% ipython --no-banner

In [1]: import numpy as np

In [2]: np.set_printoptions(precision=2, suppress=True, linewidth=200)

In [3]: def rd(a):
   ...:     return np.round(a, 2) + 0
   ...: 

In [4]: E = np.load("case17.npy")

In [5]: print(rd(E))
[[ 0.66 -0.47]
 [-0.47  0.34]]

In [6]: vec = np.array([-1, -5])

In [7]: h = np.maximum(E @ vec, 0)

In [8]: print(rd(E * (h > 1e-9)[:, None]))
[[ 0.66 -0.47]
 [ 0.    0.  ]]

In [9]: r = np.linalg.matrix_rank(E)

In [10]: print(r)
1

In [11]: N = np.linalg.svd(E)[2][r:].T

In [12]: print(np.linalg.matrix_rank(E.T @ E), np.linalg.matrix_rank(E @ E.T))
1 1

In [13]: print(rd(N[:, 0] / N[np.abs(N[:, 0]).round(6).argmax(), 0]))
[0.71 1.  ]

In [14]: print(rd(E @ N))
[[0.]
 [0.]]

In [15]: print(np.allclose(E @ N, 0))
True

In [16]: Uu, s, Vt = np.linalg.svd(E)

In [17]: print(np.argmax(s[:-1] / (s[1:] + 1e-6)) + 1)
1

In [18]: print(rd(s))
[1. 0.]

In [19]: M2 = Uu[:, :1] @ np.diag(s[:1]) @ Vt[:1]

In [20]: print(rd(np.linalg.norm(E - M2, 2)), rd(s[1]))
0.0 0.0

In [21]: print(rd(np.abs(E - M2).max()))
0.0

In [22]: arr = np.load("dump.npy")

In [23]: print(arr)
[[  0   0  -2  -1]
 [  0  -1  -3  -1]
 [ -2  -2  -5   0]
 [ -1  -1  -5  -1]
 [  1  -2  -6   1]
 [  0  -2  -8  -1]
 [ -2   0  -9  -2]
 [ -4  -1  -8  -1]
 [ -4  -3 -10  -3]
 [ -2  -1 -11  -5]
 [ -2  -3  -9  -7]
 [ -3  -4 -10  -8]
 [ -3  -2  -8  -6]
 [ -1  -2  -6  -7]
 [ -1  -4  -5  -8]
 [ -2  -5  -3  -8]
 [ -4  -7  -2  -7]
 [ -5  -9  -1  -5]
 [ -6 -10   1  -5]
 [ -7 -12  -1  -4]
 [ -9 -11  -2  -3]]

In [24]: Xc = arr - arr.mean(axis=0)

In [25]: Uu, s, Vt = np.linalg.svd(Xc, full_matrices=False)

In [26]: print(rd(np.abs(Vt[-1])))
[0.7  0.64 0.28 0.15]

In [27]: print(np.abs(Vt[0]).argmax())
1

In [28]: print(np.linalg.matrix_rank(Xc))
4

In [29]: print(np.searchsorted(np.cumsum(s ** 2) / (s ** 2).sum(), 0.9) + 1)
3

In [30]: print(rd(s ** 2 / (s ** 2).sum()))
[0.62 0.24 0.12 0.02]

In [31]: print((np.sign(Uu[:, 0]) == np.sign(Uu[0, 0])).astype(int))
[1 1 1 1 1 1 1 1 1 1 1 1 1 1 0 0 0 0 0 0 0]
